$ python3 -q
>>> import numpy as np
>>> from numpy import linalg as LA
>>> np.set_printoptions(precision=1, suppress=True, linewidth=120)
>>> A = np.load("case7.npy")
>>> print(A)
[[-37   2   1   2   0]
 [ -4 -39   4  -4   1]
 [  4  -5  41   5  -4]
 [ -3   3   0  23  -4]
 [  1  -1  -5  -4  36]]
>>> left, sigma, Vh = LA.svd(A, full_matrices=False)
>>> print(np.abs(Vh[0]))
[0.1 0.4 0.8 0.1 0.4]
>>> print(sigma)
[45.8 40.5 38.  31.5 20.8]
>>> print((sigma > 1e-8).sum())
5
>>> print(sigma / sigma[0])
[1.  0.9 0.8 0.7 0.5]
>>> vec = np.array([2, -2, -2, -3, 0])
>>> print(A * vec)
[[-74  -4  -2  -6   0]
 [ -8  78  -8  12   0]
 [  8  10 -82 -15   0]
 [ -6  -6   0 -69   0]
 [  2   2  10  12   0]]
>>> print((A @ vec).argmax())
1
>>> print(A @ np.eye(5)[0])
[-37.  -4.   4.  -3.   1.]
>>> print(A @ vec)
[-86  74 -79 -81  26]
>>> print(LA.norm(A @ vec) <= LA.norm(A, 2) * LA.norm(vec) + 1e-9)
True
>>> B = LA.inv(A)
>>> print((np.abs(B) > 1e-9).astype(int))
[[1 1 1 1 1]
 [1 1 1 1 1]
 [1 1 1 1 1]
 [1 1 1 1 1]
 [1 1 1 1 1]]
>>> print(np.allclose(B, A.T))
False
>>> print(np.round(A @ B, 1) + 0)
[[1. 0. 0. 0. 0.]
 [0. 1. 0. 0. 0.]
 [0. 0. 1. 0. 0.]
 [0. 0. 0. 1. 0.]
 [0. 0. 0. 0. 1.]]
>>> F = np.load("arr.npy")
>>> print(F)
[[2. 1. 0. 0. 0. 0. 0. 0. 0. 0. 0. 0. 0. 0. 0.]
 [0. 2. 1. 0. 0. 0. 0. 0. 0. 0. 0. 0. 0. 0. 0.]
 [0. 0. 2. 1. 0. 0. 0. 0. 0. 0. 0. 0. 0. 0. 0.]
 [0. 0. 0. 2. 1. 0. 0. 0. 0. 0. 0. 0. 0. 0. 0.]
 [0. 0. 0. 0. 2. 1. 0. 0. 0. 0. 0. 0. 0. 0. 0.]
 [0. 0. 0. 0. 0. 2. 1. 0. 0. 0. 0. 0. 0. 0. 0.]
 [0. 0. 0. 0. 0. 0. 2. 1. 0. 0. 0. 0. 0. 0. 0.]
 [0. 0. 0. 0. 0. 0. 0. 2. 1. 0. 0. 0. 0. 0. 0.]
 [0. 0. 0. 0. 0. 0. 0. 0. 2. 1. 0. 0. 0. 0. 0.]
 [0. 0. 0. 0. 0. 0. 0. 0. 0. 2. 1. 0. 0. 0. 0.]
 [0. 0. 0. 0. 0. 0. 0. 0. 0. 0. 2. 1. 0. 0. 0.]
 [0. 0. 0. 0. 0. 0. 0. 0. 0. 0. 0. 2. 1. 0. 0.]
 [0. 0. 0. 0. 0. 0. 0. 0. 0. 0. 0. 0. 2. 1. 0.]
 [0. 0. 0. 0. 0. 0. 0. 0. 0. 0. 0. 0. 0. 2. 1.]
 [0. 0. 0. 0. 0. 0. 0. 0. 0. 0. 0. 0. 0. 0. 2.]]
>>> u = np.array([1, 0, 2, 2, 0, 1, 0, 1, 1, 1, 1, 0, 1, 2, 1])
>>> B = F + np.outer(u, np.eye(15)[9])
>>> print(LA.matrix_rank(B - F))
1
>>> print(round(LA.det(B) / LA.det(F), 1), round(float(1 + LA.solve(F, u)[9]), 1))
1.2 1.2
>>> print(np.sort(np.abs(LA.eigvals(F))))
[2. 2. 2. 2. 2. 2. 2. 2. 2. 2. 2. 2. 2. 2. 2.]
>>> print(np.allclose(F, F.T))
False
>>> print(round(LA.det(F), 1))
32768.0
>>> print(np.allclose(F @ F.T, F.T @ F))
False
>>> print(np.trace(F))
30.0
>>> vec = np.array([-5, -5, -5, -3, -1, 0, 3, -2, -3, -2, -2, -5, 1, -3, -2])
>>> print((F * vec).sum(axis=1))
[-15. -15. -13.  -7.  -2.   3.   4.  -7.  -8.  -6.  -9.  -9.  -1.  -8.  -4.]
>>> print(F @ vec)
[-15. -15. -13.  -7.  -2.   3.   4.  -7.  -8.  -6.  -9.  -9.  -1.  -8.  -4.]
>>> print(np.einsum("ij,j->i", F, vec))
[-15. -15. -13.  -7.  -2.   3.   4.  -7.  -8.  -6.  -9.  -9.  -1.  -8.  -4.]
>>> print((F @ vec).argmax())
6
>>> W1 = np.array([[1, -2, -3, -3],
...     [-2, 3, -3, -1],
...     [1, -2, 2, -1],
...     [1, 1, 3, 2],
...     [-3, 1, -2, -3],
...     [3, 1, -3, -2],
...     [-1, 1, 0, -2],
...     [-2, -1, 1, -2],
...     [2, 3, -3, -3],
...     [-1, 3, 0, -3],
...     [-3, 0, 1, 0],
...     [-1, 0, 0, -1],
...     [-3, 3, 1, 1],
...     [-3, 3, 1, -1],
...     [2, -3, 2, 2]])
>>> beta = np.array([4, 3, 1, 0])
>>> hid = np.maximum(F @ W1 + beta, 0)
>>> print((hid > 0).mean(axis=0))
[0.6 0.9 0.6 0.2]
>>> print(hid)
[[ 4.  2.  0.  0.]
 [ 1.  7.  0.  0.]
 [ 7.  0.  8.  0.]
 [ 3.  6.  5.  1.]
 [ 1.  6.  0.  0.]
 [ 9.  6.  0.  0.]
 [ 0.  4.  2.  0.]
 [ 2.  4.  0.  0.]
 [ 7. 12.  0.  0.]
 [ 0.  9.  2.  0.]
 [ 0.  3.  3.  0.]
 [ 0.  6.  2.  0.]
 [ 0. 12.  4.  1.]
 [ 0.  6.  5.  0.]
 [ 8.  0.  5.  4.]]
>>> basis = np.array([[3, 2, -1], [-1, -3, 2], [-3, 3, -1], [2, -3, -2]])
>>> print(W1 @ basis)
[[  8   8   4]
 [ -2 -19  13]
 [ -3  17  -5]
 [ -3   2  -6]
 [-10  -6  13]
 [ 13   0   6]
 [ -8   1   7]
 [-12   8   3]
 [  6  -5  13]
 [-12  -2  13]
 [-12  -3   2]
 [ -5   1   3]
 [-13 -15   6]
 [-17  -9  10]
 [  7  13 -14]]
>>> print(hid @ basis)
[[ 10.   2.   0.]
 [ -4. -19.  13.]
 [ -3.  38. -15.]
 [-10.   0.   2.]
 [ -3. -16.  11.]
 [ 21.   0.   3.]
 [-10.  -6.   6.]
 [  2.  -8.   6.]
 [  9. -22.  17.]
 [-15. -21.  16.]
 [-12.   0.   3.]
 [-12. -12.  10.]
 [-22. -27.  18.]
 [-21.  -3.   7.]
 [ 17.  19. -21.]]
>>> print((hid @ basis).round(6).argmax(axis=1))
[0 2 1 2 2 0 2 2 2 2 2 2 2 2 1]
